>>> import numpy as np
>>> np.set_printoptions(suppress=True, linewidth=100)
>>> tidy = lambda a: np.round(a, 1) + 0
>>> arr = np.array([[1.4, -0.1, -0.3, 1.1, -0.9, 0.0, -0.8, -1.1],
...     [0.4, 0.1, 0.6, 0.0, -0.1, 0.0, -0.3, -0.3],
...     [1.6, 1.5, -0.4, 4.3, -3.8, 4.6, -2.1, -2.9],
...     [0.8, 2.7, 1.9, -2.4, 0.5, -0.7, -1.4, 0.2],
...     [-2.1, -0.6, 0.7, -0.9, 1.8, -0.7, 0.6, 0.8],
...     [1.3, -1.1, -1.6, 3.7, -1.0, 0.9, -0.1, -1.7]])
>>> W1 = np.array([[1, -2, 1],
...     [-2, 2, -2],
...     [0, 1, 1],
...     [-2, 2, 1],
...     [2, -2, 0],
...     [-2, -2, 1],
...     [-1, -2, 1],
...     [1, 0, -2]])
>>> c = np.array([2, -1, 0])
>>> H = np.maximum(arr @ W1 + c, 0)
>>> print(np.linalg.matrix_rank(H))
3
>>> (H > 0).astype(int)
array([[0, 1, 1],
       [1, 0, 1],
       [0, 1, 1],
       [1, 1, 0],
       [1, 0, 0],
       [0, 1, 1]])
>>> tidy(H)
array([[ 0. ,  1.3,  3.8],
       [ 2. ,  0. ,  1.1],
       [ 0. ,  9.6, 10.8],
       [ 6.2,  3.1,  0. ],
       [ 8.1,  0. ,  0. ],
       [ 0. ,  0.4,  9.8]])
>>> Z = np.array([[2, 2], [3, -1], [-1, 2]])
>>> tidy(H @ Z)
array([[ 0.1,  6.3],
       [ 2.9,  6.2],
       [18. , 12. ],
       [21.7,  9.3],
       [16.2, 16.2],
       [-8.6, 19.2]])
>>> C2 = arr.T @ arr
>>> tidy(np.linalg.svd(arr, compute_uv=False) ** 2)
array([100. ,  24.7,   6.3,   1.6,   0.4,   0.1])
>>> tidy(np.trace(C2)), tidy((arr ** 2).sum())
(np.float64(133.2), np.float64(133.2))
>>> vec = np.array([0, -1, -1, 1, 1, 0, -1, -1])
>>> tidy(np.einsum("ij,j->i", arr, vec))
array([ 2.5, -0.2,  4.4, -5.3, -0.6,  7.2])
>>> np.sign((arr @ vec).round(6))
array([ 1., -1.,  1., -1., -1.,  1.])
>>> print(tidy((arr * vec).sum(axis=1)))
[ 2.5 -0.2  4.4 -5.3 -0.6  7.2]
>>> tidy(arr @ np.ones(8))
array([-0.7,  0.4,  2.8,  1.6, -0.4,  0.4])
>>> tidy(arr @ (2 * vec))
array([  5. ,  -0.4,   8.8, -10.6,  -1.2,  14.4])
>>> out = np.array([[1, 1], [-2, 1], [2, -2], [1, 2], [0, 2], [-1, 0], [-2, 2], [-2, 0]])
>>> print(np.linalg.matrix_rank(np.vstack([arr, out.T])))
8
>>> tidy(np.einsum("ij->j", arr))
array([ 3.4,  2.5,  0.9,  5.8, -3.5,  4.1, -4.1, -5. ])
>>> def softmax(z):
...     e = np.exp(z - z.max(axis=-1, keepdims=True))
...     return e / e.sum(axis=-1, keepdims=True)
... 
>>> tidy(softmax(arr[4]))
array([0. , 0. , 0.1, 0. , 0.4, 0. , 0.1, 0.2])
>>> tidy(softmax(arr[4] + 2))
array([0. , 0. , 0.1, 0. , 0.4, 0. , 0.1, 0.2])
>>> tidy(softmax(arr).sum(axis=1))
array([1., 1., 1., 1., 1., 1.])
>>> S = arr @ arr.T / np.sqrt(8)
>>> print(softmax(S).round(6).argmax(axis=1))
[2 2 2 3 4 2]
>>> tidy(softmax(S))
array([[0. , 0. , 0.9, 0. , 0. , 0.1],
       [0.2, 0.1, 0.3, 0.2, 0.1, 0.1],
       [0. , 0. , 1. , 0. , 0. , 0. ],
       [0. , 0. , 0. , 1. , 0. , 0. ],
       [0. , 0. , 0. , 0. , 1. , 0. ],
       [0. , 0. , 0.9, 0. , 0. , 0.1]])
>>> tidy(softmax(S)[4] @ arr)
array([-2. , -0.5,  0.7, -0.9,  1.7, -0.7,  0.5,  0.8])
>>> feats = np.load("test8.npy")
>>> print(tidy(feats))
[[ 0.2 -0.1  0.3 -0.1  0.1 -0.2]
 [-0.1  0.1 -0.2  0.1 -0.1  0.1]
 [ 0.3 -0.2  0.5 -0.1  0.2 -0.3]
 [-0.1  0.1 -0.1  0.  -0.1  0.1]
 [ 0.1 -0.1  0.2 -0.1  0.1 -0.1]
 [-0.2  0.1 -0.3  0.1 -0.1  0.1]]
>>> left, sig, VT = np.linalg.svd(feats)
>>> evecs = VT[:(sig > 1e-8).sum()]
>>> rng = np.random.default_rng(94)
>>> vec = feats[2] + -1 * feats[3] + rng.integers(2) * np.eye(6)[3]
>>> tidy(vec)
array([ 0.4, -0.2,  0.6, -0.2,  0.2, -0.3])
>>> np.allclose(evecs.T @ evecs @ vec, vec)
True
>>> print(tidy(np.linalg.norm(vec - evecs.T @ evecs @ vec)))
0.0
>>> np.linalg.matrix_rank(np.vstack([feats, vec]))
np.int64(1)
>>> print(tidy(evecs.T @ evecs))
[[ 0.2 -0.1  0.3 -0.1  0.1 -0.2]
 [-0.1  0.1 -0.2  0.1 -0.1  0.1]
 [ 0.3 -0.2  0.5 -0.1  0.2 -0.3]
 [-0.1  0.1 -0.1  0.  -0.1  0.1]
 [ 0.1 -0.1  0.2 -0.1  0.1 -0.1]
 [-0.2  0.1 -0.3  0.1 -0.1  0.1]]
>>> np.unique(feats.round(6), axis=0).shape
(6, 6)
>>> u = np.array([-1, 2, 1, 2, -3])
>>> mat = 5 * np.eye(5) + np.outer(u, u)
>>> mat
array([[ 6., -2., -1., -2.,  3.],
       [-2.,  9.,  2.,  4., -6.],
       [-1.,  2.,  6.,  2., -3.],
       [-2.,  4.,  2.,  9., -6.],
       [ 3., -6., -3., -6., 14.]])
>>> tidy(np.linalg.matrix_power(mat, 2))
array([[  54.,  -58.,  -29.,  -58.,   87.],
       [ -58.,  141.,   58.,  116., -174.],
       [ -29.,   58.,   54.,   58.,  -87.],
       [ -58.,  116.,   58.,  141., -174.],
       [  87., -174.,  -87., -174.,  286.]])
>>> tidy(np.linalg.det(mat))
np.float64(15000.0)
>>> tidy(np.sort(np.abs(np.linalg.eigvals(mat))))
array([ 5.,  5.,  5.,  5., 24.])
>>> mat @ mat
array([[  54.,  -58.,  -29.,  -58.,   87.],
       [ -58.,  141.,   58.,  116., -174.],
       [ -29.,   58.,   54.,   58.,  -87.],
       [ -58.,  116.,   58.,  141., -174.],
       [  87., -174.,  -87., -174.,  286.]])
>>> print(np.allclose(mat @ mat.T, mat.T @ mat))
True
>>> C2 = mat.T @ mat
>>> C2
array([[  54.,  -58.,  -29.,  -58.,   87.],
       [ -58.,  141.,   58.,  116., -174.],
       [ -29.,   58.,   54.,   58.,  -87.],
       [ -58.,  116.,   58.,  141., -174.],
       [  87., -174.,  -87., -174.,  286.]])
>>> print(np.diag(C2))
[ 54. 141.  54. 141. 286.]
>>> np.trace(C2), (mat ** 2).sum()
(np.float64(676.0), np.float64(676.0))
>>> tidy(np.linalg.svd(mat, compute_uv=False) ** 2)
array([576.,  25.,  25.,  25.,  25.])
>>> tidy(np.linalg.eigvalsh(C2)[::-1])
array([576.,  25.,  25.,  25.,  25.])
>>> print((mat @ mat.T).shape)
(5, 5)
>>> print(np.allclose(C2, C2.T))
True
>>> W1 = np.array([[-3, -1, 3, 2, -3, 0],
...     [1, 2, -3, 0, 1, 2],
...     [2, -2, -3, 0, 0, 1],
...     [-3, -2, -2, 1, -1, 2],
...     [2, -3, -1, 0, 1, -3]])
>>> c = np.array([0, 4, 3, 0, 0, 3])
>>> H = np.maximum(C2 @ W1 + c, 0)
>>> np.linalg.matrix_rank(H)
np.int64(5)
>>> (H > 0).mean(axis=0)
array([0.4, 0.6, 0.4, 0.4, 0.4, 0.6])
>>> (H > 0).astype(int)
array([[1, 0, 1, 1, 0, 0],
       [0, 1, 0, 0, 1, 1],
       [0, 1, 0, 0, 0, 1],
       [0, 1, 0, 1, 0, 1],
       [1, 0, 1, 0, 1, 0]])
>>> Z = np.array([[0, -1, 1],
...     [5, 3, -5],
...     [-3, 3, 5],
...     [2, 4, -3],
...     [1, -3, 0],
...     [-1, 2, 4]])
>>> print(H @ Z)
[[-1265.  1495.  2195.]
 [ 1518.  3673.  1798.]
 [  380.  1658.  1270.]
 [ 1043.  3548.  2223.]
 [-3302.  2767.  6030.]]
>>> W1 @ Z
array([[-13,  26,  11],
       [ 18,  -3, -16],
       [ -2, -15,   1],
       [ -5,   2,   2],
       [ -8, -23,   0]])
>>> tidy(softmax(mat[4]))
array([0., 0., 0., 0., 1.])
>>> print(tidy(softmax(mat).sum(axis=1)))
[1. 1. 1. 1. 1.]
>>> tidy(softmax(10 * mat[4]))
array([0., 0., 0., 0., 1.])
>>> S = mat @ mat.T / np.sqrt(5)
>>> tidy(softmax(S))
array([[0. , 0. , 0. , 0. , 1. ],
       [0. , 1. , 0. , 0. , 0. ],
       [0. , 0.5, 0.1, 0.5, 0. ],
       [0. , 0. , 0. , 1. , 0. ],
       [0. , 0. , 0. , 0. , 1. ]])
>>> softmax(S).round(6).argmax(axis=1)
array([4, 1, 1, 3, 4])
>>> print(softmax(S)[4] @ mat)
[ 3. -6. -3. -6. 14.]
>>> idx = rng.permutation(5)
>>> idx
array([0, 4, 1, 2, 3])
>>> out = mat[idx][:, idx]
>>> out
array([[ 6.,  3., -2., -1., -2.],
       [ 3., 14., -6., -3., -6.],
       [-2., -6.,  9.,  2.,  4.],
       [-1., -3.,  2.,  6.,  2.],
       [-2., -6.,  4.,  2.,  9.]])
>>> print(tidy(np.sort(np.abs(np.linalg.eigvals(out)))))
[ 5.  5.  5.  5. 24.]
>>> data = np.load("dump.npy")
>>> tidy(data)
array([[-0.1,  0.2, -0.4,  0. , -0.3,  0.5,  0.5,  0. ,  0. ],
       [ 0.3, -0.1,  0. ,  0. ,  0.3, -0.1, -0.1,  0.4, -0.4],
       [-0.2, -0.2, -0.1,  0.2, -0.4, -0.3, -0.2, -0.1, -0.2],
       [-0.3,  0. ,  0. , -0.6,  0.4,  0.1,  0.2, -0.1, -0.3],
       [ 0.1,  0.7, -0.1, -0.1, -0.3, -0.4, -0.1,  0.2, -0.1],
       [-0.1,  0.2,  0.3,  0.4,  0.3, -0.2,  0.5,  0.3,  0.3],
       [-0.4,  0.1,  0.5,  0.2, -0.2,  0.3,  0. ,  0.3, -0.5],
       [-0.1,  0.3,  0.2,  0.1,  0.1, -0.3,  0.2, -0.7, -0.2],
       [-0.2,  0. , -0.4,  0.3,  0. ,  0. , -0.2,  0.1, -0.3],
       [-0.1,  0.1,  0. , -0.6, -0.3, -0.1,  0.1,  0.2,  0.1],
       [ 0.6, -0.2,  0.1,  0. , -0.3,  0. ,  0.4, -0.1, -0.4],
       [ 0.2,  0.3, -0.4,  0.1,  0.3,  0.2, -0.1, -0.1, -0.2],
       [ 0.3,  0.3,  0.4,  0. ,  0. ,  0.4, -0.5, -0.1,  0.1]])
>>> vec = np.array([4, -2, 4, -6, -8, -5, -5, -7, 6])
>>> target = data @ vec
>>> tidy(np.linalg.solve(data.T @ data, data.T @ target))
array([ 4., -2.,  4., -6., -8., -5., -5., -7.,  6.])
>>> tidy(np.linalg.pinv(data) @ data)
array([[1., 0., 0., 0., 0., 0., 0., 0., 0.],
       [0., 1., 0., 0., 0., 0., 0., 0., 0.],
       [0., 0., 1., 0., 0., 0., 0., 0., 0.],
       [0., 0., 0., 1., 0., 0., 0., 0., 0.],
       [0., 0., 0., 0., 1., 0., 0., 0., 0.],
       [0., 0., 0., 0., 0., 1., 0., 0., 0.],
       [0., 0., 0., 0., 0., 0., 1., 0., 0.],
       [0., 0., 0., 0., 0., 0., 0., 1., 0.],
       [0., 0., 0., 0., 0., 0., 0., 0., 1.]])
>>> target = target + 0.3 * rng.normal(size=13)
>>> tidy(target)
array([-4.2, -5.4,  3.5, -3.1,  1.3, -6.5, -5.9,  1.7, -5.9,  4.9,  2.2, -5.4,  4.5])
>>> c, *_ = np.linalg.lstsq(data, target)
>>> c.round()
array([ 4., -2.,  4., -6., -8., -5., -5., -7.,  6.])
>>> tidy(c)
array([ 4.1, -2.3,  3.5, -6. , -7.8, -4.8, -5.2, -6.8,  6.1])
>>> print([round(float(np.linalg.norm(np.linalg.solve(data.T @ data + lam * np.eye(9), data.T @ target))), 2) for lam in (0, 1, 10, 100)])
[16.24, 8.12, 1.48, 0.16]
>>> tidy(np.linalg.norm(data, axis=0))
array([1., 1., 1., 1., 1., 1., 1., 1., 1.])
>>> tidy(np.linalg.svd(data, compute_uv=False))
array([1., 1., 1., 1., 1., 1., 1., 1., 1.])
>>> tidy(np.linalg.pinv(data))
array([[-0.1,  0.3, -0.2, -0.3,  0.1, -0.1, -0.4, -0.1, -0.2, -0.1,  0.6,  0.2,  0.3],
       [ 0.2, -0.1, -0.2,  0. ,  0.7,  0.2,  0.1,  0.3,  0. ,  0.1, -0.2,  0.3,  0.3],
       [-0.4,  0. , -0.1,  0. , -0.1,  0.3,  0.5,  0.2, -0.4,  0. ,  0.1, -0.4,  0.4],
       [ 0. ,  0. ,  0.2, -0.6, -0.1,  0.4,  0.2,  0.1,  0.3, -0.6,  0. ,  0.1,  0. ],
       [-0.3,  0.3, -0.4,  0.4, -0.3,  0.3, -0.2,  0.1,  0. , -0.3, -0.3,  0.3,  0. ],
       [ 0.5, -0.1, -0.3,  0.1, -0.4, -0.2,  0.3, -0.3,  0. , -0.1,  0. ,  0.2,  0.4],
       [ 0.5, -0.1, -0.2,  0.2, -0.1,  0.5,  0. ,  0.2, -0.2,  0.1,  0.4, -0.1, -0.5],
       [ 0. ,  0.4, -0.1, -0.1,  0.2,  0.3,  0.3, -0.7,  0.1,  0.2, -0.1, -0.1, -0.1],
       [ 0. , -0.4, -0.2, -0.3, -0.1,  0.3, -0.5, -0.2, -0.3,  0.1, -0.4, -0.2,  0.1]])
>>> C2 = data.T @ data
>>> tidy(C2)
array([[1., 0., 0., 0., 0., 0., 0., 0., 0.],
       [0., 1., 0., 0., 0., 0., 0., 0., 0.],
       [0., 0., 1., 0., 0., 0., 0., 0., 0.],
       [0., 0., 0., 1., 0., 0., 0., 0., 0.],
       [0., 0., 0., 0., 1., 0., 0., 0., 0.],
       [0., 0., 0., 0., 0., 1., 0., 0., 0.],
       [0., 0., 0., 0., 0., 0., 1., 0., 0.],
       [0., 0., 0., 0., 0., 0., 0., 1., 0.],
       [0., 0., 0., 0., 0., 0., 0., 0., 1.]])
>>> print((data @ data.T).shape)
(13, 13)
>>> print(tidy(np.diag(C2)))
[1. 1. 1. 1. 1. 1. 1. 1. 1.]
>>> tidy(np.trace(C2)), tidy((data ** 2).sum())
(np.float64(9.0), np.float64(9.0))
>>> tidy(softmax(data[7]))
array([0.1, 0.1, 0.1, 0.1, 0.1, 0.1, 0.1, 0.1, 0.1])
>>> print(tidy(softmax(10 * data[7])))
[0.  0.4 0.2 0.1 0.1 0.  0.2 0.  0. ]
>>> tidy(softmax(data[7] + 2))
array([0.1, 0.1, 0.1, 0.1, 0.1, 0.1, 0.1, 0.1, 0.1])
>>> tidy(softmax(data).sum(axis=1))
array([1., 1., 1., 1., 1., 1., 1., 1., 1., 1., 1., 1., 1.])
>>> S = data @ data.T / np.sqrt(9)
>>> tidy(softmax(S)[7] @ data)
array([ 0. ,  0.1,  0. ,  0. ,  0. ,  0. ,  0.1,  0. , -0.2])
>>> softmax(S).round(6).argmax(axis=1)
array([ 0,  1,  2,  3,  4,  5,  6,  7,  8,  9, 10, 11, 12])
